% ipython --no-banner

In [1]: import numpy as np

In [2]: import numpy.linalg as la

In [3]: np.set_printoptions(precision=2, suppress=True, linewidth=140, floatmode="fixed")

In [4]: tidy = lambda a: np.round(a, 2) + 0

In [5]: rng = np.random.default_rng(8211)

In [6]: th = np.sort(rng.uniform(-2, 2, 23))

In [7]: J = np.c_[th, th ** 2, th ** 3] @ np.array([[0, 2, 2, 1, 1, 2, 0], [2, 2, 2, 2, 1, 1, 0], [1, 1, 2, 1, 1, 1, 1]])

In [8]: tidy(J)
Out[8]: 
array([[  0.16,  -3.76, -11.28,  -1.80,  -5.64,  -7.60,  -7.52],
       [  1.05,  -2.11,  -6.05,  -0.53,  -3.03,  -4.61,  -3.94],
       [  0.94,  -0.95,  -1.78,   0.00,  -0.89,  -1.83,  -0.84],
       [  0.85,  -0.88,  -1.54,  -0.01,  -0.77,  -1.64,  -0.66],
       [  0.64,  -0.76,  -1.11,  -0.06,  -0.56,  -1.26,  -0.35],
       [  0.46,  -0.67,  -0.85,  -0.11,  -0.43,  -0.99,  -0.18],
       [  0.32,  -0.59,  -0.68,  -0.14,  -0.34,  -0.80,  -0.09],
       [  0.24,  -0.53,  -0.59,  -0.15,  -0.29,  -0.68,  -0.06],
       [  0.01,  -0.14,  -0.14,  -0.07,  -0.07,  -0.15,   0.00],
       [  0.41,   1.23,   1.30,   0.82,   0.65,   1.06,   0.07],
       [  0.73,   1.80,   1.95,   1.26,   0.98,   1.51,   0.15],
       [  1.91,   3.55,   4.10,   2.73,   2.05,   2.87,   0.55],
       [  2.05,   3.74,   4.35,   2.90,   2.18,   3.03,   0.61],
       [  2.44,   4.27,   5.03,   3.35,   2.52,   3.43,   0.76],
       [  2.63,   4.52,   5.36,   3.57,   2.68,   3.63,   0.84],
       [  4.05,   6.32,   7.78,   5.18,   3.89,   5.03,   1.47],
       [  4.08,   6.36,   7.84,   5.22,   3.92,   5.06,   1.48],
       [  4.18,   6.48,   8.01,   5.33,   4.00,   5.15,   1.53],
       [  5.18,   7.70,   9.70,   6.44,   4.85,   6.11,   2.00],
       [  5.69,   8.32,  10.57,   7.00,   5.29,   6.60,   2.25],
       [  9.36,  12.58,  16.76,  10.97,   8.38,   9.99,   4.18],
       [  9.68,  12.94,  17.29,  11.31,   8.64,  10.28,   4.35],
       [ 10.86,  14.28,  19.29,  12.57,   9.64,  11.36,   5.01]])

In [9]: Z = J[[18, 14]].astype(float)

In [10]: for _ in range(3):
    ...:     labels = la.norm(J[:, None] - Z, axis=-1).argmin(axis=1)
    ...:     Z = np.array([J[labels == j].mean(axis=0) for j in range(2)])
    ...: 

In [11]: labels
Out[11]: array([1, 1, 1, 1, 1, 1, 1, 1, 1, 1, 1, 1, 1, 1, 1, 0, 0, 0, 0, 0, 0, 0, 0])

In [12]: tidy(Z)
Out[12]: 
array([[ 6.63,  9.37, 12.15,  8.00,  6.08,  7.45,  2.78],
       [ 0.99,  0.58, -0.13,  0.78, -0.06, -0.27, -0.71]])
